$ python -q
>>> import numpy as np
>>> np.set_printoptions(suppress=True, linewidth=120)
>>> M = np.array([[4, 4, 4], [4, 8, 8], [4, 8, 12]])
>>> M
array([[ 4,  4,  4],
       [ 4,  8,  8],
       [ 4,  8, 12]])
>>> th = np.radians(180)
>>> r_ = np.eye(3)
>>> r_[0, 0] = r_[2, 2] = np.cos(th)
>>> r_[0, 2], r_[2, 0] = -np.sin(th), np.sin(th)
>>> r_.round(2) + 0
array([[-1.,  0.,  0.],
       [ 0.,  1.,  0.],
       [ 0.,  0., -1.]])
>>> B = M @ r_.T
>>> B.round(2)
array([[ -4.,   4.,  -4.],
       [ -4.,   8.,  -8.],
       [ -4.,   8., -12.]])
>>> vals, V = np.linalg.eigh(M)
>>> (vals > 1e-8).sum(), (vals < -1e-8).sum()
(np.int64(3), np.int64(0))
>>> np.round(np.linalg.svd(M, compute_uv=False), 2)
array([20.2 ,  2.57,  1.23])
>>> np.round(V @ np.diag(vals) @ V.T, 2)
array([[ 4.,  4.,  4.],
       [ 4.,  8.,  8.],
       [ 4.,  8., 12.]])
>>> np.round(V.T @ V, 2) + 0
array([[1., 0., 0.],
       [0., 1., 0.],
       [0., 0., 1.]])
>>> vals, V = np.linalg.eigh(M)
>>> x = np.array([1, 3, 0])
>>> (np.sign(V[:, -1].round(6)) == np.sign(V[0, -1].round(6))).astype(int)
array([1, 1, 1])
>>> x = np.ones(3)
>>> for _ in range(3):
...     x = M @ x
...     x /= np.linalg.norm(x)
...     print(round(x @ M @ x, 2))
... 
20.17
20.2
20.2
>>> round(np.linalg.eigvalsh(M)[-1], 2)
np.float64(20.2)
>>> feats = np.array([[0, 1, 0, 0], [1, 0, 0, 0], [0, 0, 0, 1], [0, 0, 1, 0]])
>>> np.linalg.matrix_power(feats, 100)
array([[1, 0, 0, 0],
       [0, 1, 0, 0],
       [0, 0, 1, 0],
       [0, 0, 0, 1]])
>>> feats @ np.ones(4)
array([1., 1., 1., 1.])
>>> np.linalg.matrix_power(feats, 2)
array([[1, 0, 0, 0],
       [0, 1, 0, 0],
       [0, 0, 1, 0],
       [0, 0, 0, 1]])
>>> pr = np.eye(4)[1]
>>> for _ in range(4):
...     pr = pr @ feats
...     print(pr.round(2))
... 
[1. 0. 0. 0.]
[0. 1. 0. 0.]
[1. 0. 0. 0.]
[0. 1. 0. 0.]
>>> vals, V = np.linalg.eigh(feats)
>>> x = np.array([4, -1, -5, 3])
>>> np.round(np.linalg.eigvalsh(feats[1:, 1:]), 2)
array([-1.,  0.,  1.])
>>> print(x @ feats @ x)
-38
>>> print(np.round(V * np.abs(vals) @ V.T, 2) + 0)
[[1. 0. 0. 0.]
 [0. 1. 0. 0.]
 [0. 0. 1. 0.]
 [0. 0. 0. 1.]]
>>> np.abs(feats).sum(axis=1).max(), np.abs(vals).max()
(np.int64(1), np.float64(1.0))
